$ ipython --no-banner

In [1]: import numpy as np

In [2]: import numpy.linalg as la

In [3]: np.set_printoptions(precision=2, suppress=True, linewidth=160)

In [4]: W0 = np.array([[0.3, 0.7, 0.2, 2.2, 2.5],
   ...:     [-0.4, 2.5, -0.2, 1.0, 8.0],
   ...:     [0.1, -0.2, -1.0, 0.8, 1.0],
   ...:     [1.0, 1.0, 1.2, 0.9, -0.5],
   ...:     [-1.4, 1.8, 0.4, 0.5, -4.0],
   ...:     [-1.3, 0.8, -1.7, 1.3, -2.5],
   ...:     [-1.2, 0.3, -0.6, -0.5, 3.5]])

In [5]: x0 = np.array([-1, 5, 0, 3, 0])

In [6]: rhs = W0 @ x0

In [7]: rhs
Out[7]: array([ 9.8, 15.9,  1.3,  6.7, 11.9,  9.2,  1.2])

In [8]: np.round(la.pinv(W0) @ W0, 2) + 0
Out[8]: 
array([[1., 0., 0., 0., 0.],
       [0., 1., 0., 0., 0.],
       [0., 0., 1., 0., 0.],
       [0., 0., 0., 1., 0.],
       [0., 0., 0., 0., 1.]])

In [9]: rng = np.random.default_rng(920432)

In [10]: rhs = rhs + 0.05 * rng.normal(size=7)

In [11]: rhs
Out[11]: array([ 9.8 , 15.95,  1.22,  6.76, 11.91,  9.15,  1.2 ])

In [12]: c, *_ = la.lstsq(W0, rhs)

In [13]: np.round(la.norm(rhs - W0 @ c), 2)
Out[13]: np.float64(0.04)

In [14]: np.round(W0.T @ (rhs - W0 @ c), 2) + 0
Out[14]: array([0., 0., 0., 0., 0.])

In [15]: Y = np.c_[W0[:, :3] @ np.array([[2, -1, 0], [-2, 3, -1], [2, 0, -2]]), np.array([-6, -4, 4, 8, 3, 3, -4])]

In [16]: Y
Out[16]: 
array([[-0.4,  1.8, -1.1, -6. ],
       [-6.2,  7.9, -2.1, -4. ],
       [-1.4, -0.7,  2.2,  4. ],
       [ 2.4,  2. , -3.4,  8. ],
       [-5.6,  6.8, -2.6,  3. ],
       [-7.6,  3.7,  2.6,  3. ],
       [-4.2,  2.1,  0.9, -4. ]])

In [17]: la.matrix_rank(np.c_[W0, Y])
Out[17]: np.int64(6)

In [18]: np.round(la.norm(Y - W0 @ la.lstsq(W0, Y)[0], axis=0), 2) + 0
Out[18]: array([0.  , 0.  , 0.  , 6.05])

In [19]: E = np.load("arr.npy")

In [20]: E
Out[20]: 
array([[39.24, 19.84,  0.56,  9.51,  9.03, 59.9 ],
       [40.13, 20.28, -0.53, 10.87, 10.69, 60.72],
       [39.02, 18.28, -0.43, 10.63, 10.62, 61.09],
       [39.95, 20.07, -0.11,  9.47,  8.09, 59.45],
       [39.67, 21.6 , -0.6 , 10.46,  8.9 , 60.72],
       [38.28, 21.05,  0.78,  8.92, 10.1 , 60.44],
       [41.53, 19.7 ,  0.88, 10.5 ,  9.07, 58.45],
       [42.14, 20.37,  0.65,  9.97,  9.13, 60.39],
       [40.17, 20.66,  1.5 , 10.3 , 10.94, 58.12],
       [39.54, 19.09,  0.92, 10.62,  8.62, 60.16],
       [39.96, 19.18, -0.24,  9.85,  9.86, 60.44],
       [40.56, 18.64, -0.54,  9.56,  9.61, 59.62],
       [41.51, 20.13,  0.44, 10.09, 11.02, 57.8 ],
       [39.72, 19.31, -0.29, 11.02,  9.26, 59.91],
       [41.01, 19.48, -0.68,  9.72,  9.9 , 60.5 ],
       [37.91, 19.51,  0.64, 12.08,  9.68, 60.15],
       [42.05, 20.31,  0.1 ,  8.59,  8.9 , 60.85],
       [38.74, 20.55,  1.29,  9.21,  8.33, 60.71],
       [39.35, 20.56, -0.36,  9.76,  9.08, 60.81],
       [39.2 , 21.15,  0.73, 10.22,  7.84, 59.57],
       [39.68, 20.35, -0.74,  9.85, 11.25, 61.41],
       [39.16, 19.28, -0.87, 11.26,  9.21, 60.17],
       [38.25, 19.18, -0.03, 10.66, 11.5 , 59.9 ],
       [38.18, 20.78, -1.08, 11.24,  9.89, 61.19],
       [39.81, 21.53, -0.16, 10.01, 10.13, 60.88]])

In [21]: E.sum(axis=0)
Out[21]: array([ 994.76,  500.88,    1.83,  254.37,  240.65, 1503.35])

In [22]: la.svd(E, compute_uv=False)
Out[22]: array([380.71,   6.38,   5.22,   4.14,   3.62,   2.91])

In [23]: E.shape
Out[23]: (25, 6)

In [24]: np.count_nonzero(E)
Out[24]: np.int64(150)
